In [1]: import numpy as np

In [2]: from numpy import linalg as LA

In [3]: np.set_printoptions(precision=2, suppress=True, linewidth=160, legacy="1.25")

In [4]: A = np.load("sample17.npy")

In [5]: print(A)
[[-1.29  1.42  0.55]
 [-1.01 -0.25 -1.71]
 [-1.15 -1.38  0.88]]

In [6]: P = np.triu(np.array([[4, 1, 1], [0, 4, 3], [3, 4, 3]]), 1) + np.eye(3)

In [7]: out = P @ A @ LA.inv(P)

In [8]: print(out)
[[-3.45  3.24 -6.55]
 [-4.45  0.05  5.21]
 [-1.15 -0.23  2.73]]

In [9]: print(round(np.trace(out), 2), round(np.trace(A), 2))
-0.67 -0.67

In [10]: blk = np.stack([out, -2 * out, out[::-1]])

In [11]: print(np.einsum("bij,cij->bc", blk, blk))
[[ 121.   -242.01   17.63]
 [-242.01  484.01  -35.26]
 [  17.63  -35.26  121.  ]]

In [12]: print(LA.det(blk))
[  8. -64.  -8.]

In [13]: print(LA.matrix_rank(blk))
[3 3 3]

In [14]: print(round(A[:, 1] @ A[:, 2], 2))
0.0

In [15]: print(LA.pinv(A))
[[-0.32 -0.25 -0.29]
 [ 0.36 -0.06 -0.35]
 [ 0.14 -0.43  0.22]]

In [16]: print(LA.svd(A, compute_uv=False))
[2. 2. 2.]

In [17]: q, R = LA.qr(A)

In [18]: print(R)
[[2. 0. 0.]
 [0. 2. 0.]
 [0. 0. 2.]]

In [19]: print(np.trace(q @ q.T))
3.0

In [20]: print(q.shape, R.shape)
(3, 3) (3, 3)

In [21]: print(q @ R)
[[-1.29  1.42  0.55]
 [-1.01 -0.25 -1.71]
 [-1.15 -1.38  0.88]]

In [22]: print(q)
[[-0.65  0.71  0.28]
 [-0.5  -0.12 -0.86]
 [-0.57 -0.69  0.44]]

In [23]: print(np.allclose(R.T @ R, A.T @ A))
True

In [24]: out = A / np.sqrt((A ** 2).mean(axis=1, keepdims=True))

In [25]: print(LA.matrix_rank(out) == LA.matrix_rank(A))
True

In [26]: print(A - A.mean(axis=1, keepdims=True))
[[-1.52  1.2   0.32]
 [-0.02  0.74 -0.72]
 [-0.6  -0.83  1.43]]

In [27]: print(out[0])
[-1.12  1.23  0.48]

In [28]: arr = np.array([[1, 1, 1, -1], [3, 2, 0, 1], [-2, 0, 1, -3]])

In [29]: arr[1] = arr[2]

In [30]: print(arr)
[[ 1  1  1 -1]
 [-2  0  1 -3]
 [-2  0  1 -3]]

In [31]: r = LA.matrix_rank(arr)

In [32]: print(r)
2

In [33]: ns = LA.svd(arr)[2][r:].T

In [34]: print([int(LA.matrix_rank(arr[:, :j + 1])) for j in range(4)])
[1, 2, 2, 2]

In [35]: print(np.allclose(arr @ ns, 0))
True

In [36]: print(ns.shape)
(4, 2)

In [37]: print(LA.lstsq(arr[:-1].T, arr[-1])[2])
2

In [38]: print(np.allclose(arr[:-1].T @ LA.lstsq(arr[:-1].T, arr[-1])[0], arr[-1]))
True

In [39]: print(arr @ LA.pinv(arr) @ arr)
[[ 1.  1.  1. -1.]
 [-2.  0.  1. -3.]
 [-2.  0.  1. -3.]]

In [40]: print(np.abs(np.diag(LA.qr(arr)[1])) > 1e-9)
[ True  True False]

In [41]: Uu, sigma, VT = LA.svd(arr)

In [42]: print(sigma.round(2) + 0)
[5.32 1.92 0.  ]

In [43]: out = Uu[:, :2] @ np.diag(sigma[:2]) @ VT[:2]

In [44]: print(np.round(LA.norm(arr - out, 2), 2), round(sigma[2], 2))
0.0 0.0

In [45]: print(LA.matrix_rank(out))
2

In [46]: print(out.round(2) + 0)
[[ 1.  1.  1. -1.]
 [-2.  0.  1. -3.]
 [-2.  0.  1. -3.]]

In [47]: K = np.array([[-0.4, 1.3, -0.2, -2.1],
    ...:     [-0.41, 1.27, -0.18, -2.11],
    ...:     [-0.2, -0.9, 0.1, 1.1]])

In [48]: theta = np.radians(60)

In [49]: R = np.eye(4)

In [50]: R[2, 2] = R[1, 1] = np.cos(theta)

In [51]: R[2, 1], R[1, 2] = -np.sin(theta), np.sin(theta)

In [52]: print(R)
[[ 1.    0.    0.    0.  ]
 [ 0.    0.5   0.87  0.  ]
 [ 0.   -0.87  0.5   0.  ]
 [ 0.    0.    0.    1.  ]]

In [53]: out = K @ R.T

In [54]: print(np.allclose(K @ K.T, out @ out.T))
True

In [55]: print(LA.svd(K, compute_uv=False), LA.svd(out, compute_uv=False))
[3.8  0.44 0.02] [3.8  0.44 0.02]

In [56]: rng = np.random.default_rng(6796)

In [57]: labels = rng.permutation(4)

In [58]: print(labels)
[2 3 0 1]

In [59]: out = R[labels][:, labels]

In [60]: print(out)
[[ 0.5   0.    0.   -0.87]
 [ 0.    1.    0.    0.  ]
 [ 0.    0.    1.    0.  ]
 [ 0.87  0.    0.    0.5 ]]

In [61]: print(np.sort(np.abs(LA.eigvals(out))))
[1. 1. 1. 1.]

In [62]: theta = np.radians(155)

In [63]: R = np.eye(4)

In [64]: R[1, 1] = R[0, 0] = np.cos(theta)

In [65]: R[1, 0], R[0, 1] = -np.sin(theta), np.sin(theta)

In [66]: print(R)
[[-0.91  0.42  0.    0.  ]
 [-0.42 -0.91  0.    0.  ]
 [ 0.    0.    1.    0.  ]
 [ 0.    0.    0.    1.  ]]

In [67]: out = arr @ R.T

In [68]: print(np.abs(out - arr).max(axis=0))
[3.81 2.33 0.   0.  ]

In [69]: print(np.round(LA.svd(arr, compute_uv=False), 2) + 0, np.round(LA.svd(out, compute_uv=False), 2) + 0)
[5.32 1.92 0.  ] [5.32 1.92 0.  ]

In [70]: print(round(LA.det(R), 2), round(float(np.trace(R)), 2))
1.0 0.19

In [71]: print(out)
[[-0.48 -1.33  1.   -1.  ]
 [ 1.81  0.85  1.   -3.  ]
 [ 1.81  0.85  1.   -3.  ]]

In [72]: print(out.sum(axis=1))
[-1.81  0.66  0.66]

In [73]: print(np.abs(out).max())
3.0

In [74]: print(out.mean(axis=0))
[ 1.05  0.12  1.   -2.33]

In [75]: print(out.shape)
(3, 4)

In [76]: print(out - out[0])
[[ 0.    0.    0.    0.  ]
 [ 2.3   2.17  0.   -2.  ]
 [ 2.3   2.17  0.   -2.  ]]

In [77]: print(np.diff(out, axis=0))
[[ 2.3   2.17  0.   -2.  ]
 [ 0.    0.    0.    0.  ]]

In [78]: print(np.count_nonzero(out))
12

In [79]: vec = np.array([1, 0, 1, -1])

In [80]: a = np.maximum(K @ vec, 0)

In [81]: print(K.T @ a)
[-1.22  3.88 -0.57 -6.36]

In [82]: print(a)
[1.5  1.52 0.  ]
